$ python3 -q
>>> import numpy as np
>>> np.set_printoptions(suppress=True, linewidth=140)
>>> tidy = lambda a: np.round(a, 2) + 0
>>> data = np.load("x.npy")
>>> data
array([[-3, -2, -1,  0,  1,  2,  3,  4,  5,  6],
       [ 7,  8,  9, 10, 11, 12, 13, 14, 15, 16],
       [17, 18, 19, 20, 21, 22, 23, 24, 25, 26]])
>>> tidy(data @ np.linalg.pinv(data) @ data)
array([[-3., -2., -1.,  0.,  1.,  2.,  3.,  4.,  5.,  6.],
       [ 7.,  8.,  9., 10., 11., 12., 13., 14., 15., 16.],
       [17., 18., 19., 20., 21., 22., 23., 24., 25., 26.]])
>>> np.allclose(data[:-1].T @ np.linalg.lstsq(data[:-1].T, data[-1])[0], data[-1])
True
>>> np.linalg.lstsq(data[:-1].T, data[-1])[2]
np.int32(2)
>>> feats = np.load("run6.npy")
>>> feats
array([[-3, -3, -2,  2,  0],
       [ 1,  0, -3, -1, -3],
       [ 1, -3,  1,  1, -1],
       [-2,  3, -1, -2, -2],
       [ 2, -2,  2,  3, -3]])
>>> q = feats.astype(float).copy()
>>> for j in range(5):
...     q[:, j] -= q[:, :j] @ (q[:, :j].T @ q[:, j])
...     q[:, j] /= np.linalg.norm(q[:, j])
... 
>>> tidy(q.T @ q)
array([[1., 0., 0., 0., 0.],
       [0., 1., 0., 0., 0.],
       [0., 0., 1., 0., 0.],
       [0., 0., 0., 1., 0.],
       [0., 0., 0., 0., 1.]])
>>> ang = np.radians(15)
>>> r_ = np.eye(5)
>>> r_[4, 4] = r_[3, 3] = np.cos(ang)
>>> r_[4, 3], r_[3, 4] = -np.sin(ang), np.sin(ang)
>>> tidy(r_)
array([[ 1.  ,  0.  ,  0.  ,  0.  ,  0.  ],
       [ 0.  ,  1.  ,  0.  ,  0.  ,  0.  ],
       [ 0.  ,  0.  ,  1.  ,  0.  ,  0.  ],
       [ 0.  ,  0.  ,  0.  ,  0.97,  0.26],
       [ 0.  ,  0.  ,  0.  , -0.26,  0.97]])
>>> out = feats @ r_.T
>>> np.allclose(np.linalg.norm(feats, axis=1), np.linalg.norm(out, axis=1))
True
>>> tidy(np.abs(out - feats).max(axis=0))
array([0.  , 0.  , 0.  , 0.88, 0.67])
>>> tidy(np.linalg.svd(feats, compute_uv=False)), tidy(np.linalg.svd(out, compute_uv=False))
(array([7.2 , 5.06, 5.02, 2.65, 1.21]), array([7.2 , 5.06, 5.02, 2.65, 1.21]))
>>> np.allclose(feats @ feats.T, out @ out.T)
True
>>> tidy(np.linalg.det(r_)), tidy(np.trace(r_))
(np.float64(1.0), np.float64(4.93))
>>> K = np.load("dump.npy")
>>> K
array([[10, -2, -2, -2],
       [ 1, 13,  1, -1],
       [-2, -2, 17,  2],
       [ 2,  1, -1, 17]])
>>> f = np.array([2, 1, 3])
>>> np.polyval(f, K[3])
array([ 13,   6,   4, 598])
>>> np.array([np.convolve(row, f, "same") for row in K])
array([[  6,  24, -12,  -8],
       [ 27,  18,  38,   2],
       [ -6,  26,  15,  53],
       [  4,   5,  36,  14]])
>>> np.convolve(K[3], f)
array([ 4,  4,  5, 36, 14, 51])
>>> np.correlate(K[3], K[1], "full")
array([ -2,   1,  28,  -3,   5, 220,  17])
>>> rng = np.random.default_rng(2221)
>>> labels = rng.permutation(4)
>>> labels
array([1, 2, 0, 3])
>>> out = K[labels][:, labels]
>>> np.trace(out)
np.int64(57)
>>> tidy(np.linalg.det(out)), tidy(np.linalg.det(K[labels]))
(np.float64(38956.0), np.float64(38956.0))
>>> tidy(np.sort(np.abs(np.linalg.eigvals(out))))
array([11.52, 11.52, 17.13, 17.13])
>>> np.allclose(out, K)
False
>>> np.diag(out)
array([13, 17, 10, 17])
>>> out
array([[13,  1,  1, -1],
       [-2, 17, -2,  2],
       [-2, -2, 10, -2],
       [ 1, -1,  2, 17]])
>>> J = np.array([[0, 1, 2, 0, 2, 2, 2, 2, 0],
...     [0, 2, 1, 0, 2, 2, 2, 2, 2],
...     [1, 0, 1, 1, 2, 1, 0, 2, 1],
...     [1, 0, 0, 0, 2, 0, 1, 0, 2],
...     [1, 2, 2, 2, 1, 0, 1, 0, 2],
...     [0, 2, 2, 1, 2, 0, 2, 2, 1],
...     [2, 2, 0, 2, 2, 2, 1, 0, 0],
...     [0, 0, 0, 0, 2, 1, 2, 2, 2],
...     [2, 1, 0, 0, 2, 0, 0, 2, 0]])
>>> J[5] = J[2]
>>> J
array([[0, 1, 2, 0, 2, 2, 2, 2, 0],
       [0, 2, 1, 0, 2, 2, 2, 2, 2],
       [1, 0, 1, 1, 2, 1, 0, 2, 1],
       [1, 0, 0, 0, 2, 0, 1, 0, 2],
       [1, 2, 2, 2, 1, 0, 1, 0, 2],
       [1, 0, 1, 1, 2, 1, 0, 2, 1],
       [2, 2, 0, 2, 2, 2, 1, 0, 0],
       [0, 0, 0, 0, 2, 1, 2, 2, 2],
       [2, 1, 0, 0, 2, 0, 0, 2, 0]])
>>> # row 5 repeats row 2
>>> rank = np.linalg.matrix_rank(J)
>>> rank
np.int64(8)
>>> N = np.linalg.svd(J)[2][rank:].T
>>> np.allclose(J @ N, 0)
True
>>> tidy(N[:, 0] / N[np.abs(N[:, 0]).round(6).argmax(), 0])
array([ 1.  , -0.35,  0.22, -0.34, -0.94,  0.48,  0.3 ,  0.11,  0.29])
>>> [int(np.linalg.matrix_rank(J[:, :j + 1])) for j in range(9)]
[1, 2, 3, 4, 5, 6, 7, 8, 8]
>>> m1 = np.load("test4.npy")
>>> m1
array([[ 0.51,  0.95,  0.93],
       [ 0.56,  1.2 ,  0.66],
       [ 0.38,  0.52,  1.37],
       [ 0.84,  1.  ,  0.54],
       [ 1.13,  0.96,  0.99],
       [ 0.98,  1.01,  1.17],
       [ 0.75,  0.76,  1.21],
       [ 0.41,  1.09,  1.  ],
       [ 0.55,  0.64,  0.86],
       [ 1.13,  1.07,  1.55],
       [ 1.07,  1.24,  0.73],
       [ 1.55,  0.9 ,  1.22],
       [ 0.75,  0.47,  1.3 ],
       [ 0.69,  0.93,  1.13],
       [ 1.1 ,  1.15,  0.96],
       [ 2.41,  0.06,  1.18],
       [ 2.35, -0.16,  2.06],
       [ 1.99, -0.01,  1.83],
       [ 1.71, -0.68,  2.76],
       [ 2.31,  0.01,  2.42],
       [ 1.91,  0.18,  1.83],
       [ 2.  ,  0.5 ,  2.38],
       [ 1.57,  0.04,  1.33],
       [ 1.58,  0.23,  2.42],
       [ 2.06,  0.22,  2.14],
       [ 1.68, -0.09,  1.98],
       [ 1.91, -0.04,  2.17],
       [ 2.08,  0.4 ,  1.41],
       [ 1.79, -0.14,  2.28],
       [ 1.89,  0.37,  2.1 ]])
>>> labels = m1[:, 0] > np.median(m1[:, 0])
>>> f = m1[labels].mean(axis=0) - m1[~labels].mean(axis=0)
>>> ((m1 - m1.mean(axis=0)) @ f > 0).astype(int)
array([0, 0, 0, 0, 0, 0, 0, 0, 0, 0, 0, 0, 0, 0, 0, 1, 1, 1, 1, 1, 1, 1, 1, 1, 1, 1, 1, 1, 1, 1])
>>> tidy(f)
array([ 1.12, -0.87,  0.98])
>>> hat = m1 @ np.linalg.solve(m1.T @ m1, m1.T)
>>> np.linalg.matrix_rank(np.eye(30) - hat)
np.int64(27)
>>> tidy(np.trace(hat))
np.float64(3.0)
>>> Xc = (m1 - m1.mean(axis=0)) / m1.std(axis=0)
>>> np.argwhere(np.abs(Xc) > 2)
array([[18,  1],
       [18,  2]])
>>> c = np.linalg.lstsq(np.delete(Xc, 2, axis=1), Xc[:, 2])[0]
>>> np.abs(c).argmax()
np.int64(1)
>>> tidy(1 - np.var(Xc[:, 2] - np.delete(Xc, 2, axis=1) @ c))
np.float64(0.68)
>>> labels = rng.permutation(3)
>>> out = m1[:, labels] * rng.choice([-1, 1], 3)
>>> out
array([[ 0.93, -0.51, -0.95],
       [ 0.66, -0.56, -1.2 ],
       [ 1.37, -0.38, -0.52],
       [ 0.54, -0.84, -1.  ],
       [ 0.99, -1.13, -0.96],
       [ 1.17, -0.98, -1.01],
       [ 1.21, -0.75, -0.76],
       [ 1.  , -0.41, -1.09],
       [ 0.86, -0.55, -0.64],
       [ 1.55, -1.13, -1.07],
       [ 0.73, -1.07, -1.24],
       [ 1.22, -1.55, -0.9 ],
       [ 1.3 , -0.75, -0.47],
       [ 1.13, -0.69, -0.93],
       [ 0.96, -1.1 , -1.15],
       [ 1.18, -2.41, -0.06],
       [ 2.06, -2.35,  0.16],
       [ 1.83, -1.99,  0.01],
       [ 2.76, -1.71,  0.68],
       [ 2.42, -2.31, -0.01],
       [ 1.83, -1.91, -0.18],
       [ 2.38, -2.  , -0.5 ],
       [ 1.33, -1.57, -0.04],
       [ 2.42, -1.58, -0.23],
       [ 2.14, -2.06, -0.22],
       [ 1.98, -1.68,  0.09],
       [ 2.17, -1.91,  0.04],
       [ 1.41, -2.08, -0.4 ],
       [ 2.28, -1.79,  0.14],
       [ 2.1 , -1.89, -0.37]])
>>> Uu, _, Vh = np.linalg.svd(m1.T @ out)
>>> tidy(np.linalg.lstsq(m1, out)[0])
array([[ 0., -1.,  0.],
       [ 0.,  0., -1.],
       [ 1.,  0.,  0.]])
>>> tidy(Uu @ Vh)
array([[ 0., -1.,  0.],
       [ 0.,  0., -1.],
       [ 1.,  0.,  0.]])
>>> arr = np.load("sample19.npy")
>>> arr
array([[ 2.,  0.,  0.,  0.,  0.,  0.,  0.,  0.,  0.],
       [ 0.,  3.,  0.,  3.,  1.,  1., -2., -2.,  3.],
       [ 0.,  0.,  2.,  0.,  0.,  0.,  0.,  0.,  0.],
       [ 0.,  3.,  0., 11.,  3.,  3., -6., -6.,  9.],
       [ 0.,  1.,  0.,  3.,  3.,  1., -2., -2.,  3.],
       [ 0.,  1.,  0.,  3.,  1.,  3., -2., -2.,  3.],
       [ 0., -2.,  0., -6., -2., -2.,  6.,  4., -6.],
       [ 0., -2.,  0., -6., -2., -2.,  4.,  6., -6.],
       [ 0.,  3.,  0.,  9.,  3.,  3., -6., -6., 11.]])
>>> tidy(np.linalg.norm(arr[7], 1)), tidy(np.linalg.norm(arr[7], np.inf))
(np.float64(28.0), np.float64(6.0))
>>> tidy(np.linalg.norm(arr, axis=0))
array([ 2.  ,  6.08,  2.  , 17.35,  6.08,  6.08, 11.66, 11.66, 17.35])
>>> tidy(np.linalg.norm(arr[7] - arr[1]))
np.float64(17.46)
>>> tidy(np.linalg.norm(arr, 2))
np.float64(31.0)
>>> tidy(np.linalg.norm(arr, "nuc"))
np.float64(47.0)
>>> arr[7] @ arr[1]
np.float64(-66.0)
>>> tidy(np.linalg.norm(arr, axis=1))
array([ 2.  ,  6.08,  2.  , 17.35,  6.08,  6.08, 11.66, 11.66, 17.35])
>>> np.linalg.norm(arr, axis=1).argmax()
np.int64(3)
>>> round(np.log10(np.linalg.cond(arr)))
1
>>> np.argsort(-np.linalg.norm(arr, axis=0).round(6), kind="stable")[:3]
array([3, 8, 6])
>>> np.linalg.matrix_rank(arr, rtol=0.1)
np.int64(1)
>>> np.linalg.cond(arr) > 100
np.False_
>>> tidy(np.linalg.norm(arr, 2) / np.linalg.norm(arr))
np.float64(0.98)
>>> tidy(np.abs(np.linalg.svd(arr)[2][-1]))
array([0.  , 0.  , 0.16, 0.42, 0.1 , 0.  , 0.51, 0.58, 0.43])
